>>> import numpy as np
>>> import numpy.linalg as la
>>> np.set_printoptions(precision=3, suppress=True, linewidth=120)
>>> def rnd(a):
...     return np.round(a, 3) + 0
... 
>>> arr = np.load("arr.npy")
>>> print(arr)
[[ 2. -1. -2.  1. -1. -6. -5.  4.]
 [-1.  1. -2.  1. -1.  3.  5. -9.]
 [ 2. -1.  0.  1. -2.  0. -4. -8.]
 [ 1.  2.  2. -2.  0.  3.  8. -7.]
 [ 1. -2.  1.  0.  0. -7. -1.  0.]
 [ 0.  0.  0.  0.  0.  1. -1.  1.]
 [ 0.  0.  0.  0.  0.  2. -3.  1.]
 [ 0.  0.  0.  0.  0. -2. -2.  0.]]
>>> u = np.array([-3, 1, -2])
>>> print(np.array([np.convolve(row, u, "same") for row in arr]))
[[  5.   1.  -3.   8.  15.  11.  -5.  14.]
 [ -4.   9.  -7.   8. -12. -10.  26. -19.]
 [  5.  -5.  -1.   7.  -4.  16.  20.   0.]
 [ -5.  -6.   4.  -6.  -5. -21.  23. -23.]
 [  7.  -7.   5.  -2.  21.  -4.  13.   2.]
 [  0.   0.   0.   0.  -3.   4.  -6.   3.]
 [  0.   0.   0.   0.  -6.  11. -10.   7.]
 [  0.   0.   0.   0.   6.   4.   2.   4.]]
>>> print(np.polyval(u, arr[2]))
[ -12.   -6.   -2.   -4.  -16.   -2.  -54. -202.]
>>> print(np.convolve(arr[2], u))
[-6.  5. -5. -1.  7. -4. 16. 20.  0. 16.]
>>> print(np.correlate(arr[2], arr[7], "full"))
[ 0. -4. -2.  2. -2.  2.  4.  8. 24. 16.  0.  0.  0.  0.  0.]
>>> x = np.array([2, -3, 1, -4, -4, 3, 1, 0])
>>> h1 = np.maximum(arr @ x, 0)
>>> print(h1)
[ 0.  7.  7. 23.  0.  2.  3.  0.]
>>> print(np.maximum(arr @ x, 0) - np.maximum(-arr @ x, 0))
[-18.   7.   7.  23. -13.   2.   3.  -8.]
>>> print(arr * (h1 > 1e-9)[:, None])
[[ 0. -0. -0.  0. -0. -0. -0.  0.]
 [-1.  1. -2.  1. -1.  3.  5. -9.]
 [ 2. -1.  0.  1. -2.  0. -4. -8.]
 [ 1.  2.  2. -2.  0.  3.  8. -7.]
 [ 0. -0.  0.  0.  0. -0. -0.  0.]
 [ 0.  0.  0.  0.  0.  1. -1.  1.]
 [ 0.  0.  0.  0.  0.  2. -3.  1.]
 [ 0.  0.  0.  0.  0. -0. -0.  0.]]
>>> print(np.maximum(arr @ (3 * x), 0))
[ 0. 21. 21. 69.  0.  6.  9.  0.]
